$ python -q
>>> import numpy as np
>>> np.set_printoptions(precision=2, suppress=True, linewidth=120)
>>> data = np.array([[0, 0, 0, 0], [7, 1, 0, 0], [8, 9, 3, 0], [2, 2, 1, 0]])
>>> np.prod(np.diag(data)), round(np.linalg.det(data), 2)
(np.int64(0), np.float64(0.0))
>>> np.linalg.matrix_power(data - np.diag(np.diag(data)), 4)
array([[0, 0, 0, 0],
       [0, 0, 0, 0],
       [0, 0, 0, 0],
       [0, 0, 0, 0]])
>>> np.sort(np.linalg.eigvals(data))
array([0., 0., 1., 3.])
>>> left, s, Vh = np.linalg.svd(data)
>>> s
array([13.93,  4.35,  0.31,  0.  ])
>>> Y = left[:, :3] @ np.diag(s[:3]) @ Vh[:3]
>>> round(float(np.linalg.norm(data - Y, 2)), 2), s[3]
(0.0, np.float64(0.0))
>>> round(float(np.abs(data - Y).max()), 2)
0.0
>>> np.linalg.matrix_rank(Y)
np.int64(3)
>>> mat = np.load("case9.npy")
>>> mat
array([[ 0, -1,  8, -3, -2, -4],
       [ 4,  1,  4,  3, 10,  4],
       [ 0, 11,  3, 12,  1,  9],
       [ 3,  6,  0,  9,  9,  9]])
>>> # rank 3
>>> x = np.array([2, 0, 2, 0, 1, 1])
>>> h1 = np.maximum(mat @ x, 0)
>>> np.maximum(mat @ x, 0) - np.maximum(-mat @ x, 0)
array([10, 30, 16, 24])
>>> np.flatnonzero(h1 > 1e-9)
array([0, 1, 2, 3])
>>> left, s, Vh = np.linalg.svd(mat)
>>> np.argmax(s[:-1] / (s[1:] + 1e-6)) + 1
np.int64(3)
>>> s.round(2) + 0
array([26.07, 11.31,  9.39,  0.  ])
>>> Y = left[:, :3] @ np.diag(s[:3]) @ Vh[:3]
>>> round(float(np.linalg.norm(mat - Y) / np.linalg.norm(mat)), 2)
0.0
>>> np.round(np.linalg.norm(mat - Y, 2), 2), round(s[3], 2)
(np.float64(0.0), np.float64(0.0))
>>> round(np.abs(mat - Y).max(), 2)
np.float64(0.0)
>>> np.linalg.matrix_rank(mat, rtol=0.05)
np.int64(3)
>>> np.linalg.matrix_rank(Y)
np.int64(3)
>>> E = np.load("arr.npy")
>>> E
array([[ 0.06,  1.93,  2.24, -0.36],
       [ 2.91, -1.5 , -1.58,  2.73],
       [-1.25,  0.66,  0.15, -1.49],
       [ 0.74,  0.2 ,  0.43,  0.35],
       [-0.05, -0.24, -0.39,  0.58],
       [ 1.14, -1.82, -2.09, -0.65],
       [ 1.49, -1.45, -0.79,  0.61],
       [ 1.1 , -0.94, -0.02, -0.86],
       [ 0.37,  0.05, -0.52, -0.15],
       [-2.53,  0.97,  1.21, -1.34],
       [ 1.36,  0.03, -0.09,  2.09],
       [-2.34,  0.77,  1.31, -2.12],
       [ 0.69, -0.31, -1.53,  2.17],
       [ 1.69, -1.5 , -1.75, -0.54],
       [ 0.72, -0.93, -0.19,  0.23],
       [-0.15, -1.56, -2.15,  1.11],
       [ 0.13, -0.61, -0.57, -0.54],
       [ 1.42, -2.35, -3.4 ,  0.81],
       [ 0.58,  0.25,  0.28,  0.09],
       [ 3.37, -1.46, -0.44, -0.07],
       [ 3.25, -1.33, -1.03,  1.59],
       [-0.69,  0.04, -0.66, -0.44],
       [-2.82,  0.63,  0.51, -0.27],
       [-0.14,  1.03,  1.12,  1.05],
       [ 3.11, -3.14, -2.96,  0.71],
       [-0.38,  0.83,  0.74,  0.04],
       [-1.88,  0.59, -0.09, -0.85],
       [-3.63,  0.33,  1.71, -2.97],
       [ 1.13, -2.01, -1.22,  1.54],
       [-3.48, -1.4 , -0.71, -2.52],
       [ 0.66, -1.36, -1.89, -0.68],
       [ 0.86,  0.71, -0.19,  0.62],
       [-4.93,  2.17,  1.79, -3.25],
       [-0.34,  1.23,  1.13,  0.46],
       [-0.73, -1.  , -0.8 ,  0.42],
       [-0.55, -0.79,  0.04, -1.  ],
       [-5.33,  3.55,  3.3 , -3.26]])
>>> E.ravel(order="F")
array([ 0.06,  2.91, -1.25,  0.74, -0.05,  1.14,  1.49,  1.1 ,  0.37, -2.53,  1.36, -2.34,  0.69,  1.69,  0.72, -0.15,
        0.13,  1.42,  0.58,  3.37,  3.25, -0.69, -2.82, -0.14,  3.11, -0.38, -1.88, -3.63,  1.13, -3.48,  0.66,  0.86,
       -4.93, -0.34, -0.73, -0.55, -5.33,  1.93, -1.5 ,  0.66,  0.2 , -0.24, -1.82, -1.45, -0.94,  0.05,  0.97,  0.03,
        0.77, -0.31, -1.5 , -0.93, -1.56, -0.61, -2.35,  0.25, -1.46, -1.33,  0.04,  0.63,  1.03, -3.14,  0.83,  0.59,
        0.33, -2.01, -1.4 , -1.36,  0.71,  2.17,  1.23, -1.  , -0.79,  3.55,  2.24, -1.58,  0.15,  0.43, -0.39, -2.09,
       -0.79, -0.02, -0.52,  1.21, -0.09,  1.31, -1.53, -1.75, -0.19, -2.15, -0.57, -3.4 ,  0.28, -0.44, -1.03, -0.66,
        0.51,  1.12, -2.96,  0.74, -0.09,  1.71, -1.22, -0.71, -1.89, -0.19,  1.79,  1.13, -0.8 ,  0.04,  3.3 , -0.36,
        2.73, -1.49,  0.35,  0.58, -0.65,  0.61, -0.86, -0.15, -1.34,  2.09, -2.12,  2.17, -0.54,  0.23,  1.11, -0.54,
        0.81,  0.09, -0.07,  1.59, -0.44, -0.27,  1.05,  0.71,  0.04, -0.85, -2.97,  1.54, -2.52, -0.68,  0.62, -3.25,
        0.46,  0.42, -1.  , -3.26])
>>> E.reshape(-1, 2)
array([[ 0.06,  1.93],
       [ 2.24, -0.36],
       [ 2.91, -1.5 ],
       [-1.58,  2.73],
       [-1.25,  0.66],
       [ 0.15, -1.49],
       [ 0.74,  0.2 ],
       [ 0.43,  0.35],
       [-0.05, -0.24],
       [-0.39,  0.58],
       [ 1.14, -1.82],
       [-2.09, -0.65],
       [ 1.49, -1.45],
       [-0.79,  0.61],
       [ 1.1 , -0.94],
       [-0.02, -0.86],
       [ 0.37,  0.05],
       [-0.52, -0.15],
       [-2.53,  0.97],
       [ 1.21, -1.34],
       [ 1.36,  0.03],
       [-0.09,  2.09],
       [-2.34,  0.77],
       [ 1.31, -2.12],
       [ 0.69, -0.31],
       [-1.53,  2.17],
       [ 1.69, -1.5 ],
       [-1.75, -0.54],
       [ 0.72, -0.93],
       [-0.19,  0.23],
       [-0.15, -1.56],
       [-2.15,  1.11],
       [ 0.13, -0.61],
       [-0.57, -0.54],
       [ 1.42, -2.35],
       [-3.4 ,  0.81],
       [ 0.58,  0.25],
       [ 0.28,  0.09],
       [ 3.37, -1.46],
       [-0.44, -0.07],
       [ 3.25, -1.33],
       [-1.03,  1.59],
       [-0.69,  0.04],
       [-0.66, -0.44],
       [-2.82,  0.63],
       [ 0.51, -0.27],
       [-0.14,  1.03],
       [ 1.12,  1.05],
       [ 3.11, -3.14],
       [-2.96,  0.71],
       [-0.38,  0.83],
       [ 0.74,  0.04],
       [-1.88,  0.59],
       [-0.09, -0.85],
       [-3.63,  0.33],
       [ 1.71, -2.97],
       [ 1.13, -2.01],
       [-1.22,  1.54],
       [-3.48, -1.4 ],
       [-0.71, -2.52],
       [ 0.66, -1.36],
       [-1.89, -0.68],
       [ 0.86,  0.71],
       [-0.19,  0.62],
       [-4.93,  2.17],
       [ 1.79, -3.25],
       [-0.34,  1.23],
       [ 1.13,  0.46],
       [-0.73, -1.  ],
       [-0.8 ,  0.42],
       [-0.55, -0.79],
       [ 0.04, -1.  ],
       [-5.33,  3.55],
       [ 3.3 , -3.26]])
>>> blk = E.reshape(37, 2, -1)
>>> blk[:, 0]
array([[ 0.06,  1.93],
       [ 2.91, -1.5 ],
       [-1.25,  0.66],
       [ 0.74,  0.2 ],
       [-0.05, -0.24],
       [ 1.14, -1.82],
       [ 1.49, -1.45],
       [ 1.1 , -0.94],
       [ 0.37,  0.05],
       [-2.53,  0.97],
       [ 1.36,  0.03],
       [-2.34,  0.77],
       [ 0.69, -0.31],
       [ 1.69, -1.5 ],
       [ 0.72, -0.93],
       [-0.15, -1.56],
       [ 0.13, -0.61],
       [ 1.42, -2.35],
       [ 0.58,  0.25],
       [ 3.37, -1.46],
       [ 3.25, -1.33],
       [-0.69,  0.04],
       [-2.82,  0.63],
       [-0.14,  1.03],
       [ 3.11, -3.14],
       [-0.38,  0.83],
       [-1.88,  0.59],
       [-3.63,  0.33],
       [ 1.13, -2.01],
       [-3.48, -1.4 ],
       [ 0.66, -1.36],
       [ 0.86,  0.71],
       [-4.93,  2.17],
       [-0.34,  1.23],
       [-0.73, -1.  ],
       [-0.55, -0.79],
       [-5.33,  3.55]])
>>> blk.shape
(37, 2, 2)
